In [1]: import numpy as np

In [2]: import numpy.linalg as la

In [3]: np.set_printoptions(precision=2, suppress=True, linewidth=200)

In [4]: def rd(a):
   ...:     return np.round(a, 2) + 0
   ...: 

In [5]: arr = np.loadtxt("arr.csv", delimiter=",")

In [6]: arr
Out[6]: 
array([[2.  , 2.01, 6.01, 2.  ],
       [1.98, 2.03, 5.97, 1.98]])

In [7]: # column 3 repeats column 0

In [8]: M2 = np.array([[1, 2], [2, 3], [4, 4], [0, 4]])

In [9]: la.matrix_rank(np.vstack([arr, M2.T]))
Out[9]: np.int64(4)

In [10]: rd(M2.T @ arr.T)
Out[10]: 
array([[30.06, 29.92],
       [42.07, 41.85]])

In [11]: print(np.vstack([arr, M2.T]).shape)
(4, 4)

In [12]: f, r1 = arr[1], arr[0]

In [13]: rd(f @ r1)
Out[13]: np.float64(47.88)

In [14]: pr = (f @ r1) / (f @ f) * f

In [15]: print(rd(la.norm(f + r1) ** 2 + la.norm(f - r1) ** 2))
191.53

In [16]: rd(pr)
Out[16]: array([1.99, 2.04, 6.  , 1.99])

In [17]: print(rd(np.outer(f, r1)))
[[ 3.96  3.98 11.9   3.96]
 [ 4.06  4.08 12.2   4.06]
 [11.94 12.   35.88 11.94]
 [ 3.96  3.98 11.9   3.96]]

In [18]: Uu, sv, VT = la.svd(arr)

In [19]: np.argmax(sv[:-1] / (sv[1:] + 1e-6)) + 1
Out[19]: np.int64(1)

In [20]: M2 = Uu[:, :1] @ np.diag(sv[:1]) @ VT[:1]

In [21]: rd(la.norm(arr - M2) / la.norm(arr))
Out[21]: np.float64(0.0)

In [22]: la.matrix_rank(M2)
Out[22]: np.int64(1)

In [23]: rd(np.abs(arr - M2).max())
Out[23]: np.float64(0.02)

In [24]: t = np.radians(45)

In [25]: Rm = np.eye(4)

In [26]: Rm[1, 1] = Rm[3, 3] = np.cos(t)

In [27]: Rm[1, 3], Rm[3, 1] = -np.sin(t), np.sin(t)

In [28]: rd(Rm)
Out[28]: 
array([[ 1.  ,  0.  ,  0.  ,  0.  ],
       [ 0.  ,  0.71,  0.  , -0.71],
       [ 0.  ,  0.  ,  1.  ,  0.  ],
       [ 0.  ,  0.71,  0.  ,  0.71]])

In [29]: M2 = arr @ Rm.T

In [30]: np.allclose(arr @ arr.T, M2 @ M2.T)
Out[30]: True

In [31]: np.allclose(la.norm(arr, axis=1), la.norm(M2, axis=1))
Out[31]: True
